$ python3 -q
>>> import numpy as np
>>> np.set_printoptions(precision=2, suppress=True, linewidth=100)
>>> rng = np.random.default_rng(51)
>>> F = rng.normal(size=(21, 5)) + 5 * np.array([0, 1, 0, 0, -3])
>>> F
array([[ -0.58,   4.38,   0.08,   1.25, -15.32],
       [ -1.1 ,   4.2 ,   1.78,  -0.35, -16.18],
       [ -0.3 ,   5.3 ,   0.29,   1.86, -15.19],
       [ -1.55,   6.51,   0.29,   0.3 , -15.68],
       [ -1.04,   6.58,  -1.52,  -0.62, -16.15],
       [  1.44,   5.32,  -0.71,   0.71, -13.06],
       [ -0.96,   4.11,   0.4 ,   0.24, -16.14],
       [ -0.64,   4.98,   0.86,  -1.49, -14.33],
       [  0.51,   7.06,  -2.4 ,  -0.34, -15.39],
       [  1.54,   3.82,  -0.55,   0.27, -14.37],
       [  0.51,   3.7 ,   2.  ,  -0.7 , -14.54],
       [  0.99,   4.64,   0.56,  -1.54, -15.12],
       [ -0.55,   3.42,  -0.71,  -1.07, -14.02],
       [ -0.86,   3.38,  -0.23,  -0.37, -12.31],
       [  1.87,   5.17,  -0.83,   2.4 , -14.71],
       [ -1.81,   5.41,  -1.82,   1.3 , -14.58],
       [ -1.24,   4.32,  -2.36,   1.81, -14.94],
       [  0.68,   6.37,  -0.47,  -0.65, -15.55],
       [  0.29,   4.06,  -0.42,   0.26, -14.89],
       [ -0.66,   3.78,  -0.65,   0.66, -13.6 ],
       [  1.21,   4.66,   0.67,   0.39, -13.4 ]])
>>> U, s, VT = np.linalg.svd(F)
>>> s
array([71.26,  6.13,  4.94,  4.51,  3.15])
>>> Y = U[:, :1] @ np.diag(s[:1]) @ VT[:1]
>>> np.linalg.matrix_rank(Y)
np.int64(1)
>>> round(np.linalg.norm(F - Y, 2), 2), round(s[1], 2)
(np.float64(6.13), np.float64(6.13))
>>> np.round(np.linalg.norm(F - Y) / np.linalg.norm(F), 2)
np.float64(0.13)
>>> round(np.abs(F - Y).max(), 2)
np.float64(2.27)
>>> np.linalg.matrix_rank(F, rtol=0.05)
np.int64(4)
>>> C2 = np.cov(F, rowvar=False)
>>> np.median(F, axis=0)
array([ -0.55,   4.64,  -0.42,   0.26, -14.89])
>>> np.round(np.corrcoef(F.T), 2) + 0
array([[ 1.  ,  0.  ,  0.08,  0.01,  0.28],
       [ 0.  ,  1.  , -0.38,  0.03, -0.45],
       [ 0.08, -0.38,  1.  , -0.35, -0.04],
       [ 0.01,  0.03, -0.35,  1.  ,  0.02],
       [ 0.28, -0.45, -0.04,  0.02,  1.  ]])
>>> np.argwhere(np.triu(np.abs(np.corrcoef(F.T)) > 0.8, 1))
array([], shape=(0, 2), dtype=int64)
>>> np.argsort(-F.std(axis=0).round(6), kind="stable")
array([2, 0, 1, 3, 4])
>>> X = np.array([[4, 6, 4, 6, 4],
...     [6, 9, 6, 9, 6],
...     [4, 6, 4, 6, 4],
...     [6, 9, 6, 9, 6],
...     [4, 6, 4, 6, 4]])
>>> [round(float(x), 2) for x in np.linalg.svd(X, compute_uv=False)[:3]]
[30.0, 0.0, 0.0]
>>> np.linalg.matrix_rank(X, rtol=0.1)
np.int64(1)
>>> data = np.array([[0.0, 2.0, -3.0], [-1.0, 0.0, -1.0], [0.0, 0.0, 0.0]])
>>> round(float(np.trace(np.linalg.pinv(data) @ data)), 2)
2.0
>>> np.allclose(data[:-1].T @ np.linalg.lstsq(data[:-1].T, data[-1])[0], data[-1])
True
>>> np.abs(np.diag(np.linalg.qr(data)[1])) > 1e-9
array([ True,  True, False])
>>> U, s, VT = np.linalg.svd(data)
>>> np.argmax(s[:-1] / (s[1:] + 1e-6)) + 1
np.int64(2)
>>> Y = U[:, :2] @ np.diag(s[:2]) @ VT[:2]
>>> np.round(np.linalg.norm(data - Y) / np.linalg.norm(data), 2)
np.float64(0.0)
>>> def softmax(z):
...     e = np.exp(z - z.max(axis=-1, keepdims=True))
...     return e / e.sum(axis=-1, keepdims=True)
... 
>>> softmax(data[1] + 2)
array([0.21, 0.58, 0.21])
>>> softmax(data[1])
array([0.21, 0.58, 0.21])
>>> softmax(data).sum(axis=1)
array([1., 1., 1.])
>>> S = data @ data.T / np.sqrt(3)
>>> softmax(S).round(6).argmax(axis=1)
array([0, 0, 0])
>>> softmax(S + np.triu(np.full(S.shape, -np.inf), 1))
array([[1.  , 0.  , 0.  ],
       [0.64, 0.36, 0.  ],
       [0.33, 0.33, 0.33]])
>>> vec = np.array([1, 2, 2])
>>> h = np.maximum(data @ vec, 0)
>>> data.T @ h
array([0., 0., 0.])
>>> np.flatnonzero(h > 1e-9)
array([], dtype=int64)
>>> data * (h > 1e-9)[:, None]
array([[ 0.,  0., -0.],
       [-0.,  0., -0.],
       [ 0.,  0.,  0.]])
>>> np.maximum(data @ vec, 0) - np.maximum(-data @ vec, 0)
array([-2., -3.,  0.])
>>> np.tanh(data @ vec)
array([-0.96, -1.  ,  0.  ])
>>> rank = np.linalg.matrix_rank(data)
>>> rank
np.int64(2)
>>> ns = np.linalg.svd(data)[2][rank:].T
>>> ns @ ns.T
array([[ 0.24, -0.35, -0.24],
       [-0.35,  0.53,  0.35],
       [-0.24,  0.35,  0.24]])
>>> arr = np.array([[-4.0, 0.0, 2.0, 1.0],
...     [0.0, 5.0, -7.0, -7.0],
...     [0.0, -2.0, 9.0, 8.0],
...     [0.0, 7.0, 7.0, -9.0]])
>>> arr
array([[-4.,  0.,  2.,  1.],
       [ 0.,  5., -7., -7.],
       [ 0., -2.,  9.,  8.],
       [ 0.,  7.,  7., -9.]])
>>> w, V = np.linalg.eig(arr)
>>> np.sort(np.linalg.eigvals(arr @ arr))
array([ 15.  ,  16.  ,  95.36, 118.63])
>>> arr @ V[:, 0] - w[0] * V[:, 0]
array([0., 0., 0., 0.])
>>> Y = np.linalg.inv(arr)
>>> np.round(arr @ Y, 2) + 0
array([[1., 0., 0., 0.],
       [0., 1., 0., 0.],
       [0., 0., 1., 0.],
       [0., 0., 0., 1.]])
>>> (np.abs(Y) > 1e-9).astype(int)
array([[1, 1, 1, 1],
       [0, 1, 1, 1],
       [0, 1, 1, 1],
       [0, 1, 1, 1]])
>>> np.round(np.linalg.inv(Y), 2) + 0
array([[-4.,  0.,  2.,  1.],
       [ 0.,  5., -7., -7.],
       [ 0., -2.,  9.,  8.],
       [ 0.,  7.,  7., -9.]])
>>> np.allclose(Y, arr.T)
False
>>> r0 = np.array([2, 3, -3, 3])
>>> Y = arr + np.outer(r0, np.eye(4)[0])
>>> np.linalg.matrix_rank(np.linalg.inv(Y) - np.linalg.inv(arr), tol=1e-8)
np.int64(1)
>>> np.linalg.matrix_rank(Y - arr)
np.int64(1)
>>> lab = rng.permutation(4)
>>> Y = arr[:, lab] * rng.choice([-1, 1], 4)
>>> Y
array([[-0.,  2.,  4.,  1.],
       [-5., -7., -0., -7.],
       [ 2.,  9., -0.,  8.],
       [-7.,  7., -0., -9.]])
>>> U, _, VT = np.linalg.svd(arr.T @ Y)
>>> np.round(np.linalg.lstsq(arr, Y)[0], 2) + 0
array([[ 0.,  0., -1.,  0.],
       [-1.,  0.,  0.,  0.],
       [ 0.,  1.,  0.,  0.],
       [ 0.,  0.,  0.,  1.]])
>>> np.round(U @ VT, 2) + 0
array([[ 0.,  0., -1.,  0.],
       [-1.,  0.,  0.,  0.],
       [ 0.,  1.,  0.,  0.],
       [ 0.,  0.,  0.,  1.]])
>>> J = np.load("data.npy")
>>> J
array([[ 4, -4, -3,  1,  3, -2, -2,  0],
       [-4,  4, -4, -3,  1,  3, -2, -2],
       [-3, -4,  4, -4, -3,  1,  3, -2],
       [ 1, -3, -4,  4, -4, -3,  1,  3],
       [ 3,  1, -3, -4,  4, -4, -3,  1],
       [-2,  3,  1, -3, -4,  4, -4, -3],
       [-2, -2,  3,  1, -3, -4,  4, -4],
       [ 0, -2, -2,  3,  1, -3, -4,  4]])
>>> # symmetric, so the eigenvalues are real
>>> Y = np.linalg.inv(J)
>>> np.round(np.linalg.inv(Y), 2) + 0
array([[ 4., -4., -3.,  1.,  3., -2., -2.,  0.],
       [-4.,  4., -4., -3.,  1.,  3., -2., -2.],
       [-3., -4.,  4., -4., -3.,  1.,  3., -2.],
       [ 1., -3., -4.,  4., -4., -3.,  1.,  3.],
       [ 3.,  1., -3., -4.,  4., -4., -3.,  1.],
       [-2.,  3.,  1., -3., -4.,  4., -4., -3.],
       [-2., -2.,  3.,  1., -3., -4.,  4., -4.],
       [ 0., -2., -2.,  3.,  1., -3., -4.,  4.]])
>>> np.round(np.linalg.slogdet(J)[0], 2)
np.float64(-1.0)
>>> round(np.linalg.cond(J), 2)
np.float64(4.27)
